$ python3 -q
>>> import numpy as np
>>> np.set_printoptions(suppress=True, linewidth=100)
>>> A = np.load("out13.npy")
>>> print(A)
[[0. 0. 2.]
 [0. 0. 0.]
 [2. 0. 0.]]
>>> print(np.round(np.linalg.svd(A, compute_uv=False), 2))
[2. 2. 0.]
>>> print(A @ A.T)
[[4. 0. 0.]
 [0. 0. 0.]
 [0. 0. 4.]]
>>> print(A.T @ A)
[[4. 0. 0.]
 [0. 0. 0.]
 [0. 0. 4.]]
>>> print(np.round(np.linalg.norm(A, axis=0), 2))
[2. 0. 2.]
>>> r = np.linalg.matrix_rank(A)
>>> print(r)
2
>>> N = np.linalg.svd(A)[2][r:].T
>>> print(A @ N)
[[0.]
 [0.]
 [0.]]
>>> print(np.linalg.matrix_rank(A.T @ A), np.linalg.matrix_rank(A @ A.T))
2 2
>>> print(N[:, 0] / N[np.abs(N[:, 0]).round(6).argmax(), 0])
[0. 1. 0.]
>>> print(N @ N.T)
[[0. 0. 0.]
 [0. 1. 0.]
 [0. 0. 0.]]
>>> print(np.kron(np.eye(2, dtype=int), A))
[[0. 0. 2. 0. 0. 0.]
 [0. 0. 0. 0. 0. 0.]
 [2. 0. 0. 0. 0. 0.]
 [0. 0. 0. 0. 0. 2.]
 [0. 0. 0. 0. 0. 0.]
 [0. 0. 0. 2. 0. 0.]]
>>> print(round(np.linalg.eigvals(A).sum().real, 2))
0.0
>>> print(np.round(np.poly(A), 2) + 0)
[ 1.  0. -4.  0.]
>>> print(A @ A)
[[4. 0. 0.]
 [0. 0. 0.]
 [0. 0. 4.]]
>>> print((A + A.T) / 2)
[[0. 0. 2.]
 [0. 0. 0.]
 [2. 0. 0.]]
>>> print(np.allclose(A @ A.T, A.T @ A))
True
>>> print(round(float(np.abs(np.linalg.eigvals(A)).max()), 2))
2.0
>>> print(np.round(np.linalg.matrix_power(A, 2), 2))
[[4. 0. 0.]
 [0. 0. 0.]
 [0. 0. 4.]]
>>> print(np.abs(np.diag(np.linalg.qr(A)[1])) > 1e-9)
[ True False  True]
>>> print(np.allclose(A[:-1].T @ np.linalg.lstsq(A[:-1].T, A[-1])[0], A[-1]))
False
>>> print(np.linalg.lstsq(A[:-1].T, A[-1])[2])
1
>>> F = np.load("w.npy")
>>> print(F)
[[ 3.3   1.   -1.1 ]
 [-1.19  0.3   0.4 ]
 [-3.   -0.5   1.  ]
 [ 0.62  0.4  -0.2 ]
 [ 2.08 -1.3  -0.7 ]
 [-0.02  1.4   0.  ]
 [ 0.    0.1   0.  ]
 [ 1.47 -1.6  -0.5 ]
 [ 0.91  0.3  -0.3 ]
 [-2.41  0.4   0.8 ]
 [-3.91 -0.6   1.3 ]
 [-4.22 -1.2   1.4 ]
 [-3.62 -0.5   1.2 ]
 [ 0.61  1.4  -0.2 ]
 [-3.59  0.6   1.2 ]
 [-3.95  0.4   1.3 ]
 [-4.52 -1.4   1.5 ]
 [ 0.62 -1.1  -0.2 ]
 [ 0.61  0.2  -0.2 ]
 [-0.9   0.    0.3 ]
 [-4.17  1.8   1.4 ]
 [-2.08 -1.6   0.7 ]
 [ 0.62  0.1  -0.2 ]
 [ 3.31  1.1  -1.1 ]]
>>> def softmax(z):
...     e = np.exp(z - z.max(axis=-1, keepdims=True))
...     return e / e.sum(axis=-1, keepdims=True)
... 
>>> print(np.round(softmax(F[2] + 3), 2))
[0.01 0.18 0.81]
>>> print(np.round(softmax(10 * F[2]), 2) + 0)
[0. 0. 1.]
>>> print(np.round(softmax(F).sum(axis=1), 2))
[1. 1. 1. 1. 1. 1. 1. 1. 1. 1. 1. 1. 1. 1. 1. 1. 1. 1. 1. 1. 1. 1. 1. 1.]
>>> scores = F @ F.T / np.sqrt(3)
>>> print(np.round(softmax(scores)[2] @ F, 2))
[-4.19 -0.72  1.39]
>>> Xc = F - F.mean(axis=0)
>>> V = np.linalg.svd(Xc)[2][:2]
>>> out = Xc - Xc @ V.T @ V
>>> print(np.round(out.std(axis=0), 2) + 0)
[0.   0.   0.01]
>>> print(np.round(np.linalg.norm(F, axis=0), 2))
[12.84  4.77  4.27]
>>> print(np.round(np.linalg.norm(F) ** 2 / np.linalg.norm(F, 2) ** 2, 2))
1.12
>>> print(np.round(F[10] @ F[8], 2))
-4.13
>>> print(round(np.linalg.norm(F[10] - F[8]), 2))
5.16
>>> print(np.round(np.linalg.norm(F, 2), 2))
13.56
>>> print(round(np.linalg.norm(F[10], 1), 2), round(float(np.linalg.norm(F[10], np.inf)), 2))
5.81 3.91
>>> idx = F[:, 2] > np.median(F[:, 2])
>>> r0 = F[idx].mean(axis=0) - F[~idx].mean(axis=0)
>>> print(r0.round(2))
[-4.31 -0.36  1.43]
>>> print(((F - F.mean(axis=0)) @ r0 > 0).astype(int))
[0 1 1 0 0 0 0 0 0 1 1 1 1 0 1 1 1 0 0 0 1 1 0 0]
>>> print(np.argsort(-np.abs(r0).round(6), kind="stable"))
[0 2 1]
>>> hat = F @ np.linalg.solve(F.T @ F, F.T)
>>> print(np.round(np.linalg.eigvalsh(hat), 2) + 0)
[0. 0. 0. 0. 0. 0. 0. 0. 0. 0. 0. 0. 0. 0. 0. 0. 0. 0. 0. 0. 0. 1. 1. 1.]
>>> print(np.round(hat @ F[:, 0], 2) + 0)
[ 3.3  -1.19 -3.    0.62  2.08 -0.02  0.    1.47  0.91 -2.41 -3.91 -4.22 -3.62  0.61 -3.59 -3.95
 -4.52  0.62  0.61 -0.9  -4.17 -2.08  0.62  3.31]
>>> print(np.allclose(hat @ hat, hat))
True
>>> J = np.array([[-2.0, 4.0, 0.0, 0.0],
...     [4.0, 2.0, 4.0, 0.0],
...     [0.0, 4.0, 2.0, 4.0],
...     [0.0, 0.0, 4.0, 2.0]])
>>> out = np.array([[2, 2, 2], [2, -2, 3]])
>>> C = np.kron(out, J)
>>> print(np.linalg.matrix_rank(C))
8
>>> print(round(float(np.linalg.norm(C, 2)), 2), round(float(np.linalg.norm(out, 2) * np.linalg.norm(J, 2)), 2))
37.25 37.25
>>> print(C)
[[-4.  8.  0.  0. -4.  8.  0.  0. -4.  8.  0.  0.]
 [ 8.  4.  8.  0.  8.  4.  8.  0.  8.  4.  8.  0.]
 [ 0.  8.  4.  8.  0.  8.  4.  8.  0.  8.  4.  8.]
 [ 0.  0.  8.  4.  0.  0.  8.  4.  0.  0.  8.  4.]
 [-4.  8.  0.  0.  4. -8. -0. -0. -6. 12.  0.  0.]
 [ 8.  4.  8.  0. -8. -4. -8. -0. 12.  6. 12.  0.]
 [ 0.  8.  4.  8. -0. -8. -4. -8.  0. 12.  6. 12.]
 [ 0.  0.  8.  4. -0. -0. -8. -4.  0.  0. 12.  6.]]
>>> mat = np.loadtxt("data.csv", delimiter=",")
>>> print(mat.round(2))
[[ 0.54 -0.2   0.36 -0.28]
 [-0.2   0.08 -0.14  0.11]
 [ 0.36 -0.14  0.24 -0.19]
 [-0.28  0.11 -0.19  0.15]]
>>> ev, V = np.linalg.eigh(mat)
>>> x = np.array([0, 2, -1, -1])
>>> print(np.round(V * np.maximum(ev, 0) @ V.T, 2))
[[ 0.54 -0.2   0.36 -0.28]
 [-0.2   0.08 -0.14  0.11]
 [ 0.36 -0.14  0.24 -0.19]
 [-0.28  0.11 -0.19  0.15]]
>>> print(round(float(x @ mat @ x), 2))
0.44
>>> print(np.linalg.cond(mat) > 100)
True
>>> print([round(float(x), 2) for x in np.linalg.svd(mat, compute_uv=False)[:3]])
[1.0, 0.0, 0.0]
>>> print(np.argsort(-np.linalg.norm(mat, axis=0).round(6), kind="stable")[:3])
[0 2 3]
>>> Uu, s, Vh = np.linalg.svd(mat)
>>> V = Vh[:(s > 1e-8).sum()]
>>> rng = np.random.default_rng(51302)
>>> x = mat[2] + -1 * mat[3] + rng.integers(2) * np.eye(4)[1]
>>> print(x.round(2))
[ 0.64 -0.24  0.43 -0.33]
>>> print(np.linalg.matrix_rank(np.vstack([mat, x])))
1
>>> print(round(float(np.linalg.norm(x - V.T @ V @ x)), 2))
0.0
>>> print(np.round(V.T @ V, 2))
[[ 0.54 -0.2   0.36 -0.28]
 [-0.2   0.08 -0.14  0.11]
 [ 0.36 -0.14  0.24 -0.19]
 [-0.28  0.11 -0.19  0.15]]
>>> x = np.array([0, 0, 2, 2])
>>> print(np.trace(mat))
1.0
>>> X = np.array([[-34.46, 11.06, 3.32],
...     [-12.62, 1.37, -0.09],
...     [18.84, -15.19, -5.77],
...     [20.58, -14.97, -4.44],
...     [-31.54, 12.3, 2.33],
...     [-32.8, 10.81, 2.85],
...     [-11.91, 0.09, -1.24],
...     [19.29, -17.08, -5.62],
...     [-34.5, 9.91, 1.35],
...     [-11.28, -1.06, -1.73],
...     [-11.33, 1.5, 0.44],
...     [-32.2, 8.59, 2.05],
...     [-12.57, 1.37, -1.27],
...     [-9.19, 0.94, -1.63],
...     [-10.98, -0.03, -1.14],
...     [-34.99, 10.03, 2.1],
...     [-34.42, 9.93, 0.84],
...     [-34.11, 10.79, 2.76],
...     [-11.55, 2.05, -1.1],
...     [-33.06, 9.74, 3.12],
...     [18.54, -16.02, -4.49]])
>>> print(X.shape)
(21, 3)
>>> print(np.round(np.linalg.svd(X, compute_uv=False), 2))
[119.89  21.71   3.24]
>>> print(np.linalg.matrix_rank(X))
3
>>> print(np.count_nonzero(X))
63
>>> print(np.round(X.mean(axis=0), 2))
[-15.06   1.72  -0.35]
